$ python3 -q
>>> import numpy as np
>>> np.set_printoptions(precision=2, suppress=True, linewidth=100)
>>> A = np.load("dump.npy")
>>> A
array([[ -8.01, -13.03,  -5.97],
       [ -0.05,  -0.98,  -5.99],
       [  8.01,  12.98,   5.99],
       [ -1.98,  -2.97,   0.03],
       [ -1.01,  -0.04,   9.02],
       [ -2.98,  -5.01,  -3.01]])
>>> other = np.array([[1, 0, 0], [-2, -3, 0], [-1, -2, -2]])
>>> np.linalg.matrix_rank(np.vstack([A, other.T]))
np.int64(3)
>>> np.vstack([A, other.T]).shape
(9, 3)
>>> np.einsum("ij->j", A)
array([-6.02, -9.05,  0.07])
>>> np.linalg.matrix_rank(A @ other)
np.int64(3)
>>> np.linalg.matrix_rank(A, rtol=0.1)
np.int64(2)
>>> np.argsort(-np.linalg.norm(A, axis=0).round(6), kind="stable")[:3]
array([1, 2, 0])
>>> [round(float(x), 2) for x in np.linalg.svd(A, compute_uv=False)[:3]]
[24.72, 10.09, 0.05]
>>> np.abs(np.linalg.svd(A)[2][-1])
array([0.83, 0.55, 0.09])
>>> np.linalg.cond(A) > 100
np.True_
>>> F = np.array([[3, 0, 0], [0, -2, 0], [0, 0, 1]])
>>> u = np.array([1, 1, -1])
>>> other = F + np.outer(u, np.eye(3)[1])
>>> np.linalg.matrix_rank(np.linalg.inv(other) - np.linalg.inv(F), tol=1e-8)
np.int64(1)
>>> round(float(np.linalg.det(other) / np.linalg.det(F)), 2), round(1 + np.linalg.solve(F, u)[1], 2)
(0.5, np.float64(0.5))
>>> W0 = np.array([[1, 2], [1, -1], [0, 2], [1, 0], [0, 1]])
>>> W0[3] = W0[4]
>>> W0
array([[ 1,  2],
       [ 1, -1],
       [ 0,  2],
       [ 0,  1],
       [ 0,  1]])
>>> rng = np.random.default_rng(43674)
>>> labels = rng.permutation(2)
>>> other = W0[:, labels] * rng.choice([-1, 1], 2)
>>> other
array([[ 1,  2],
       [ 1, -1],
       [ 0,  2],
       [ 0,  1],
       [ 0,  1]])
>>> left, _, vt = np.linalg.svd(W0.T @ other)
>>> np.round(left @ vt, 2) + 0
array([[1., 0.],
       [0., 1.]])
>>> np.round(np.linalg.lstsq(W0, other)[0], 2) + 0
array([[1., 0.],
       [0., 1.]])
>>> labels
array([0, 1])
>>> vec = np.array([-3, 3])
>>> h1 = np.maximum(other @ vec, 0)
>>> np.tanh(other @ vec)
array([ 1., -1.,  1.,  1.,  1.])
>>> h1
array([3, 0, 6, 3, 3])
>>> np.maximum(other @ vec, 0) - np.maximum(-other @ vec, 0)
array([ 3, -6,  6,  3,  3])
>>> np.maximum(other @ (3 * vec), 0)
array([ 9,  0, 18,  9,  9])
>>> other * (h1 > 1e-9)[:, None]
array([[1, 2],
       [0, 0],
       [0, 2],
       [0, 1],
       [0, 1]])
